% python3 -q
>>> import numpy as np
>>> np.set_printoptions(precision=3, suppress=True, linewidth=160)
>>> tidy = lambda a: np.round(a, 3) + 0
>>> data = np.load("layer11.npy")
>>> tidy(data)
array([[-0.397, -0.147, -0.186, -0.613, -0.461,  0.172,  0.248],
       [ 0.   ,  0.   , -0.167,  0.472, -0.595, -0.163, -0.319],
       [ 0.132,  0.564, -0.46 ,  0.07 ,  0.176,  0.034, -0.022],
       [-0.265, -0.082,  0.016, -0.21 ,  0.587, -0.198, -0.239],
       [ 0.   ,  0.648, -0.008, -0.16 , -0.1  , -0.3  ,  0.417],
       [ 0.309, -0.295,  0.246,  0.138,  0.009, -0.44 ,  0.59 ],
       [ 0.044, -0.227, -0.487, -0.232, -0.028, -0.695, -0.221],
       [ 0.309,  0.253,  0.571, -0.417, -0.217, -0.19 , -0.456],
       [-0.75 ,  0.176,  0.319,  0.283, -0.019, -0.316, -0.009]])
>>> left, sigma, Vt = np.linalg.svd(data, full_matrices=False)
>>> tidy(sigma / sigma[0])
array([1., 1., 1., 1., 1., 1., 1.])
>>> (sigma > 1e-8).sum()
np.int64(7)
>>> tidy(np.sqrt((sigma ** 2).sum())), tidy(np.linalg.norm(data))
(np.float64(2.646), np.float64(2.646))
>>> proj = data @ np.linalg.solve(data.T @ data, data.T)
>>> np.allclose(proj @ proj, proj)
True
>>> tidy(proj @ data[:, 2])
array([-0.186, -0.167, -0.46 ,  0.016, -0.008,  0.246, -0.487,  0.571,  0.319])
>>> A2 = np.c_[data[:, :5] @ np.array([[1, 0, 2, 1, 1],
...     [1, 1, 1, -2, 1],
...     [-1, -2, 2, 1, 2],
...     [0, -1, -2, 1, 0],
...     [-1, -2, -2, 2, 2]]), np.array([0, 2, 1, -3, 1, 3, 3, 3, -3])]
>>> tidy(A2)
array([[ 0.103,  1.76 ,  0.837, -1.824, -1.838,  0.   ],
       [ 0.762,  1.051, -0.088, -0.884, -1.523,  2.   ],
       [ 0.98 ,  1.062, -0.583, -1.034,  0.128,  1.   ],
       [-0.949, -1.076, -1.332,  0.877,  0.858, -3.   ],
       [ 0.756,  1.024,  1.151, -1.663,  0.432,  1.   ],
       [-0.242, -0.944,  0.522,  1.301,  0.525,  3.   ],
       [ 0.332,  1.035, -0.593, -0.277, -1.214,  3.   ],
       [ 0.208, -0.038,  3.28 , -0.477,  1.27 ,  3.   ],
       [-0.875, -0.708, -1.213, -0.537,  0.027, -3.   ]])
>>> tidy(np.linalg.norm(A2 - data @ np.linalg.lstsq(data, A2)[0], axis=0))
array([0.   , 0.   , 0.   , 0.   , 0.   , 1.111])
>>> np.linalg.matrix_rank(np.c_[data, A2])
np.int64(8)
>>> np.linalg.matrix_rank(A2)
np.int64(6)
>>> m1 = np.load("x.npy")
>>> m1
array([[ 0., -1.,  0.,  2.,  0., -3.,  1., -3.,  3.,  3.,  0.],
       [ 0.,  1., -1.,  3.,  0.,  0., -1.,  2.,  1.,  3.,  0.],
       [ 1.,  2., -2.,  2., -1.,  1., -1.,  2.,  0.,  0.,  0.],
       [-2.,  3.,  0.,  0., -1., -1., -1., -2., -1., -3.,  0.],
       [-2., -1.,  3.,  0.,  2.,  2., -1., -1.,  2., -1.,  0.],
       [-1.,  0.,  2., -3., -1.,  1., -1.,  1.,  0., -1.,  0.],
       [-3.,  1., -1.,  1., -3., -3., -1.,  3., -2., -2.,  0.],
       [ 3.,  0., -1., -3., -3.,  3.,  3.,  0.,  1.,  1.,  0.],
       [ 0., -2.,  3.,  3., -2.,  2.,  2., -3.,  1., -3.,  0.],
       [-1., -3., -1.,  2.,  1.,  3., -2., -3.,  0.,  3.,  0.],
       [ 0.,  0.,  0.,  0.,  0.,  0.,  0.,  0.,  0.,  0., -1.]])
>>> q, V = np.linalg.qr(m1[:, :4])[0], np.linalg.qr(m1[:, 4:])[0]
>>> sigma = np.linalg.svd(q.T @ V, compute_uv=False)
>>> tidy(np.linalg.norm(q @ q.T - V @ V.T, 2))
np.float64(1.0)
>>> tidy(sigma)
array([0.967, 0.933, 0.65 , 0.356])
>>> (sigma > 0.9).sum()
np.int64(2)
>>> (np.linalg.matrix_power((m1 != 0) + (m1.T != 0) + np.eye(11), 11) > 0).astype(int)
array([[1, 1, 1, 1, 1, 1, 1, 1, 1, 1, 0],
       [1, 1, 1, 1, 1, 1, 1, 1, 1, 1, 0],
       [1, 1, 1, 1, 1, 1, 1, 1, 1, 1, 0],
       [1, 1, 1, 1, 1, 1, 1, 1, 1, 1, 0],
       [1, 1, 1, 1, 1, 1, 1, 1, 1, 1, 0],
       [1, 1, 1, 1, 1, 1, 1, 1, 1, 1, 0],
       [1, 1, 1, 1, 1, 1, 1, 1, 1, 1, 0],
       [1, 1, 1, 1, 1, 1, 1, 1, 1, 1, 0],
       [1, 1, 1, 1, 1, 1, 1, 1, 1, 1, 0],
       [1, 1, 1, 1, 1, 1, 1, 1, 1, 1, 0],
       [0, 0, 0, 0, 0, 0, 0, 0, 0, 0, 1]])
>>> tidy(np.sort(np.linalg.eigvals(m1).real))
array([-4.309, -4.309, -2.123, -1.   ,  0.051,  0.051,  2.421,  2.421,  3.092,  3.853,  3.853])
